$ python3 -q
>>> import numpy as np
>>> np.set_printoptions(precision=2, suppress=True, linewidth=160)
>>> M, _ = np.linalg.qr(np.array([[0.0, 0.3, 0.2, -0.8, -0.9, 1.3, -0.9, -0.7, 1.2],
...     [0.3, -0.3, 1.0, 0.0, 1.4, 0.1, 0.1, 1.2, 1.1],
...     [0.7, 0.8, 1.5, 2.2, -0.8, 0.5, -0.5, 0.9, -1.0],
...     [-0.8, -0.4, 2.5, -0.9, 0.4, 1.5, 1.1, 1.7, -0.4],
...     [0.8, -0.8, 1.2, -0.1, 1.3, 1.4, -1.5, -0.3, -1.0],
...     [-0.6, 1.8, -0.2, 2.5, -0.4, -1.2, 0.1, 0.8, -1.1],
...     [-1.3, -1.0, -1.4, 0.1, -0.1, 0.0, 2.0, 0.9, -0.2],
...     [-2.3, -0.3, -1.4, -0.6, -1.2, 0.6, 0.2, -0.9, 0.0],
...     [1.0, 0.3, 0.4, 1.0, 1.1, 0.1, 1.2, 1.2, -2.3]]))
>>> M.round(2) + 0
array([[ 0.  ,  0.12, -0.06, -0.46,  0.28,  0.63, -0.15, -0.5 , -0.17],
       [-0.09, -0.14, -0.24,  0.12, -0.46, -0.04,  0.17, -0.65,  0.48],
       [-0.22,  0.29, -0.33,  0.5 ,  0.65,  0.  ,  0.01, -0.08,  0.27],
       [ 0.25, -0.12, -0.86, -0.13, -0.1 , -0.12, -0.29,  0.15, -0.18],
       [-0.25, -0.37, -0.21,  0.28, -0.09,  0.5 ,  0.54,  0.19, -0.3 ],
       [ 0.19,  0.78, -0.06,  0.25, -0.38,  0.09,  0.17, -0.07, -0.34],
       [ 0.41, -0.34,  0.2 ,  0.56,  0.06,  0.03, -0.35, -0.34, -0.35],
       [ 0.72,  0.  ,  0.02,  0.02,  0.06,  0.36,  0.2 ,  0.24,  0.5 ],
       [-0.31,  0.07,  0.05,  0.22, -0.34,  0.45, -0.62,  0.29,  0.26]])
>>> Y = np.linalg.inv(M)
>>> round(float(np.linalg.cond(M)), 2)
1.0
>>> (np.abs(Y) > 1e-9).astype(int)
array([[0, 1, 1, 1, 1, 1, 1, 1, 1],
       [1, 1, 1, 1, 1, 1, 1, 1, 1],
       [1, 1, 1, 1, 1, 1, 1, 1, 1],
       [1, 1, 1, 1, 1, 1, 1, 1, 1],
       [1, 1, 1, 1, 1, 1, 1, 1, 1],
       [1, 1, 1, 1, 1, 1, 1, 1, 1],
       [1, 1, 1, 1, 1, 1, 1, 1, 1],
       [1, 1, 1, 1, 1, 1, 1, 1, 1],
       [1, 1, 1, 1, 1, 1, 1, 1, 1]])
>>> round(np.linalg.slogdet(M)[0], 2)
np.float64(1.0)
>>> vec = np.array([4, 5, -2, -3, 2, 5, 1, 4, -2])
>>> np.round(np.linalg.inv(M), 2) + 0
array([[ 0.  , -0.09, -0.22,  0.25, -0.25,  0.19,  0.41,  0.72, -0.31],
       [ 0.12, -0.14,  0.29, -0.12, -0.37,  0.78, -0.34,  0.  ,  0.07],
       [-0.06, -0.24, -0.33, -0.86, -0.21, -0.06,  0.2 ,  0.02,  0.05],
       [-0.46,  0.12,  0.5 , -0.13,  0.28,  0.25,  0.56,  0.02,  0.22],
       [ 0.28, -0.46,  0.65, -0.1 , -0.09, -0.38,  0.06,  0.06, -0.34],
       [ 0.63, -0.04,  0.  , -0.12,  0.5 ,  0.09,  0.03,  0.36,  0.45],
       [-0.15,  0.17,  0.01, -0.29,  0.54,  0.17, -0.35,  0.2 , -0.62],
       [-0.5 , -0.65, -0.08,  0.15,  0.19, -0.07, -0.34,  0.24,  0.29],
       [-0.17,  0.48,  0.27, -0.18, -0.3 , -0.34, -0.35,  0.5 ,  0.26]])
>>> 9 - np.linalg.matrix_rank(M - np.eye(9), tol=1e-8)
np.int64(1)
>>> np.abs(np.linalg.eigvals(M))
array([1., 1., 1., 1., 1., 1., 1., 1., 1.])
>>> [p for p in range(1, 25) if np.allclose(np.linalg.matrix_power(M, p), np.eye(9))]
[]
>>> np.sort(np.abs(np.degrees(np.angle(np.linalg.eigvals(M)))))
array([  0.  ,  52.48,  52.48,  90.41,  90.41, 122.68, 122.68, 142.01, 142.01])
>>> np.round(np.linalg.det(M), 2)
np.float64(1.0)
>>> round(float(M[:, 0] @ M[:, 5]), 2)
-0.0
>>> np.round(M.T @ M, 2) + 0
array([[1., 0., 0., 0., 0., 0., 0., 0., 0.],
       [0., 1., 0., 0., 0., 0., 0., 0., 0.],
       [0., 0., 1., 0., 0., 0., 0., 0., 0.],
       [0., 0., 0., 1., 0., 0., 0., 0., 0.],
       [0., 0., 0., 0., 1., 0., 0., 0., 0.],
       [0., 0., 0., 0., 0., 1., 0., 0., 0.],
       [0., 0., 0., 0., 0., 0., 1., 0., 0.],
       [0., 0., 0., 0., 0., 0., 0., 1., 0.],
       [0., 0., 0., 0., 0., 0., 0., 0., 1.]])
>>> np.round(M @ M.T, 2) + 0
array([[1., 0., 0., 0., 0., 0., 0., 0., 0.],
       [0., 1., 0., 0., 0., 0., 0., 0., 0.],
       [0., 0., 1., 0., 0., 0., 0., 0., 0.],
       [0., 0., 0., 1., 0., 0., 0., 0., 0.],
       [0., 0., 0., 0., 1., 0., 0., 0., 0.],
       [0., 0., 0., 0., 0., 1., 0., 0., 0.],
       [0., 0., 0., 0., 0., 0., 1., 0., 0.],
       [0., 0., 0., 0., 0., 0., 0., 1., 0.],
       [0., 0., 0., 0., 0., 0., 0., 0., 1.]])
>>> C2 = M.T @ M
>>> np.allclose(C2, C2.T)
True
>>> np.trace(C2), (M ** 2).sum()
(np.float64(9.0), np.float64(9.0))
>>> C2.round(2) + 0
array([[1., 0., 0., 0., 0., 0., 0., 0., 0.],
       [0., 1., 0., 0., 0., 0., 0., 0., 0.],
       [0., 0., 1., 0., 0., 0., 0., 0., 0.],
       [0., 0., 0., 1., 0., 0., 0., 0., 0.],
       [0., 0., 0., 0., 1., 0., 0., 0., 0.],
       [0., 0., 0., 0., 0., 1., 0., 0., 0.],
       [0., 0., 0., 0., 0., 0., 1., 0., 0.],
       [0., 0., 0., 0., 0., 0., 0., 1., 0.],
       [0., 0., 0., 0., 0., 0., 0., 0., 1.]])
>>> (M @ M.T).shape
(9, 9)
>>> np.linalg.eigvalsh(C2)[::-1]
array([1., 1., 1., 1., 1., 1., 1., 1., 1.])
>>> np.diag(C2)
array([1., 1., 1., 1., 1., 1., 1., 1., 1.])
>>> np.linalg.matrix_rank(C2)
np.int64(9)
>>> f = np.array([0, 3, 0, 1, 0, 3, 3, 3, 0])
>>> Y = M + np.outer(f, np.eye(9)[3])
>>> np.linalg.matrix_rank(Y - M)
np.int64(1)
>>> Y.round(2) + 0
array([[ 0.  ,  0.12, -0.06, -0.46,  0.28,  0.63, -0.15, -0.5 , -0.17],
       [-0.09, -0.14, -0.24,  3.12, -0.46, -0.04,  0.17, -0.65,  0.48],
       [-0.22,  0.29, -0.33,  0.5 ,  0.65,  0.  ,  0.01, -0.08,  0.27],
       [ 0.25, -0.12, -0.86,  0.87, -0.1 , -0.12, -0.29,  0.15, -0.18],
       [-0.25, -0.37, -0.21,  0.28, -0.09,  0.5 ,  0.54,  0.19, -0.3 ],
       [ 0.19,  0.78, -0.06,  3.25, -0.38,  0.09,  0.17, -0.07, -0.34],
       [ 0.41, -0.34,  0.2 ,  3.56,  0.06,  0.03, -0.35, -0.34, -0.35],
       [ 0.72,  0.  ,  0.02,  3.02,  0.06,  0.36,  0.2 ,  0.24,  0.5 ],
       [-0.31,  0.07,  0.05,  0.22, -0.34,  0.45, -0.62,  0.29,  0.26]])
>>> np.linalg.matrix_rank(np.linalg.inv(Y) - np.linalg.inv(M), tol=1e-8)
np.int64(1)
>>> J = np.load("case6.npy")
>>> J
array([[3., 1., 4., 3., 4., 3., 0., 0.],
       [4., 5., 2., 2., 4., 4., 0., 0.],
       [4., 0., 3., 2., 5., 3., 0., 0.],
       [1., 0., 4., 4., 0., 3., 0., 0.],
       [5., 2., 0., 3., 1., 3., 0., 0.],
       [5., 1., 3., 0., 4., 5., 0., 0.],
       [0., 0., 0., 0., 0., 0., 5., 2.],
       [0., 0., 0., 0., 0., 0., 1., 0.]])
>>> # 2 blocks once reordered
>>> rng = np.random.default_rng(475)
>>> Y = J + rng.integers(-2, 3, (8, 6)) @ rng.integers(-2, 3, (6, 8))
>>> Y
array([[ 3.,  7.,  5., -4.,  4.,  5.,  6.,  4.],
       [ 6., -9.,  1., 13.,  8.,  3.,  0.,  0.],
       [ 9.,  2.,  3., -1., 10., -1.,  4., -2.],
       [ 1., -2.,  5.,  8.,  3.,  6., -4.,  6.],
       [ 9.,  8.,  0., -1.,  3., -3., -2., -4.],
       [ 4.,  3.,  1.,  0.,  6.,  5.,  0., -8.],
       [ 0., 10.,  0., -5.,  5.,  4.,  3., -4.],
       [ 0., 10.,  2., -6., -7., -5., -8.,  4.]])
>>> np.abs(Y - J).sum(axis=1)
array([26., 33., 25., 23., 28., 15., 32., 43.])
>>> lab = rng.permutation(8)
>>> Y = J[:, lab] * rng.choice([-1, 1], 8)
>>> Y
array([[-4.,  3., -4.,  1., -3.,  3.,  0.,  0.],
       [-4.,  4., -2.,  5., -4.,  2.,  0.,  0.],
       [-5.,  4., -3.,  0., -3.,  2.,  0.,  0.],
       [-0.,  1., -4.,  0., -3.,  4.,  0.,  0.],
       [-1.,  5., -0.,  2., -3.,  3.,  0.,  0.],
       [-4.,  5., -3.,  1., -5.,  0.,  0.,  0.],
       [-0.,  0., -0.,  0., -0.,  0.,  2.,  5.],
       [-0.,  0., -0.,  0., -0.,  0.,  0.,  1.]])
>>> left, _, Vh = np.linalg.svd(J.T @ Y)
>>> np.round(left @ Vh, 2) + 0
array([[ 0.,  1.,  0.,  0.,  0.,  0.,  0.,  0.],
       [ 0.,  0.,  0.,  1.,  0.,  0.,  0.,  0.],
       [ 0.,  0., -1.,  0.,  0.,  0.,  0.,  0.],
       [ 0.,  0.,  0.,  0.,  0.,  1.,  0.,  0.],
       [-1.,  0.,  0.,  0.,  0.,  0.,  0.,  0.],
       [ 0.,  0.,  0.,  0., -1.,  0.,  0.,  0.],
       [ 0.,  0.,  0.,  0.,  0.,  0.,  0.,  1.],
       [ 0.,  0.,  0.,  0.,  0.,  0.,  1.,  0.]])
>>> lab
array([4, 0, 2, 1, 5, 3, 7, 6])
>>> np.round(np.linalg.lstsq(J, Y)[0], 2) + 0
array([[ 0.,  1.,  0.,  0.,  0.,  0.,  0.,  0.],
       [ 0.,  0.,  0.,  1.,  0.,  0.,  0.,  0.],
       [ 0.,  0., -1.,  0.,  0.,  0.,  0.,  0.],
       [ 0.,  0.,  0.,  0.,  0.,  1.,  0.,  0.],
       [-1.,  0.,  0.,  0.,  0.,  0.,  0.,  0.],
       [ 0.,  0.,  0.,  0., -1.,  0.,  0.,  0.],
       [ 0.,  0.,  0.,  0.,  0.,  0.,  0.,  1.],
       [ 0.,  0.,  0.,  0.,  0.,  0.,  1.,  0.]])
>>> vec = np.array([2, 0, 0, 1, 1, 1, 3, 3])
>>> target = J @ vec
>>> target
array([16., 18., 18.,  9., 17., 19., 21.,  3.])
>>> np.round(np.linalg.solve(J, J[:, 0]), 2) + 0
array([1., 0., 0., 0., 0., 0., 0., 0.])
>>> F = np.loadtxt("layer7.csv", delimiter=",")
>>> F
array([[1., 0., 0., 0., 0., 0.],
       [2., 3., 0., 0., 0., 0.],
       [0., 2., 1., 0., 0., 0.],
       [1., 1., 3., 0., 0., 0.],
       [1., 2., 3., 0., 2., 0.],
       [1., 0., 0., 0., 3., 2.]])
>>> # triangular: eigenvalues sit on the diagonal
>>> left, s, Vh = np.linalg.svd(F)
>>> np.argmax(s[:-1] / (s[1:] + 1e-6)) + 1
np.int64(5)
>>> s.round(2) + 0
array([6.09, 3.71, 2.93, 1.43, 0.71, 0.  ])
>>> Y = left[:, :5] @ np.diag(s[:5]) @ Vh[:5]
>>> round(np.linalg.norm(F - Y, 2), 2), round(float(s[5]), 2)
(np.float64(0.0), 0.0)
>>> Y.round(2) + 0
array([[1., 0., 0., 0., 0., 0.],
       [2., 3., 0., 0., 0., 0.],
       [0., 2., 1., 0., 0., 0.],
       [1., 1., 3., 0., 0., 0.],
       [1., 2., 3., 0., 2., 0.],
       [1., 0., 0., 0., 3., 2.]])
>>> np.linalg.matrix_rank(Y)
np.int64(5)
>>> round(float(np.abs(F - Y).max()), 2)
0.0
>>> np.linalg.matrix_rank(F, rtol=0.05)
np.int64(5)
>>> round(np.linalg.norm(F - Y) / np.linalg.norm(F), 2)
np.float64(0.0)
>>> f, r1 = F[3], F[4]
>>> f @ r1
np.float64(12.0)
>>> p = (f @ r1) / (f @ f) * f
>>> round(np.linalg.norm(f + r1) ** 2 + np.linalg.norm(f - r1) ** 2, 2)
np.float64(58.0)
>>> round((r1 - p) @ f, 2)
np.float64(0.0)
>>> p
array([1.09, 1.09, 3.27, 0.  , 0.  , 0.  ])
>>> data = np.loadtxt("mat.csv", delimiter=",")
>>> data
array([[ 0.1 ,  0.6 ,  0.5 , -0.8 ,  1.  , -3.5 ,  2.7 ],
       [-1.7 ,  0.  , -0.6 ,  2.1 ,  1.5 , -0.9 ,  1.4 ],
       [ 0.04,  0.6 , -0.06, -0.87,  1.03, -3.49,  2.43]])
>>> def softmax(z):
...     e = np.exp(z - z.max(axis=-1, keepdims=True))
...     return e / e.sum(axis=-1, keepdims=True)
... 
>>> softmax(data).sum(axis=1)
array([1., 1., 1.])
>>> np.round(softmax(data[2] + -3), 2) + 0
array([0.06, 0.1 , 0.05, 0.02, 0.15, 0.  , 0.62])
>>> np.round(softmax(10 * data[2]), 2) + 0
array([0., 0., 0., 0., 0., 0., 1.])
>>> np.round(softmax(data[2]), 2) + 0
array([0.06, 0.1 , 0.05, 0.02, 0.15, 0.  , 0.62])
>>> S = data @ data.T / np.sqrt(7)
>>> softmax(S)[2] @ data
array([ 0.07,  0.6 ,  0.25, -0.82,  1.01, -3.49,  2.58])
>>> np.round(softmax(S + np.triu(np.full(S.shape, -np.inf), 1)), 2) + 0
array([[1.  , 0.  , 0.  ],
       [0.08, 0.92, 0.  ],
       [0.55, 0.  , 0.45]])
>>> softmax(S).round(6).argmax(axis=1)
array([0, 1, 0])
>>> np.round(softmax(S), 2) + 0
array([[0.59, 0.  , 0.41],
       [0.08, 0.85, 0.07],
       [0.55, 0.  , 0.45]])
>>> left, s, Vh = np.linalg.svd(data, full_matrices=False)
>>> (s > 1e-8).sum()
np.int64(3)
>>> s
array([6.66, 3.2 , 0.43])
>>> np.abs(Vh[0])
array([0.05, 0.12, 0.02, 0.09, 0.27, 0.75, 0.58])
>>> np.round(Vh @ Vh.T, 2) + 0
array([[1., 0., 0.],
       [0., 1., 0.],
       [0., 0., 1.]])
>>> np.cumsum(s ** 2) / np.sum(s ** 2)
array([0.81, 1.  , 1.  ])
>>> C2 = data.T @ data
>>> np.linalg.svd(data, compute_uv=False) ** 2
array([44.35, 10.21,  0.18])
>>> np.linalg.matrix_rank(C2)
np.int64(3)
>>> Y = data / np.sqrt((data ** 2).mean(axis=1, keepdims=True))
>>> Y[0]
array([ 0.06,  0.34,  0.28, -0.45,  0.57, -1.98,  1.53])
>>> np.linalg.norm(Y, axis=1)
array([2.65, 2.65, 2.65])
>>> np.linalg.matrix_rank(data - data.mean(axis=1, keepdims=True))
np.int64(3)
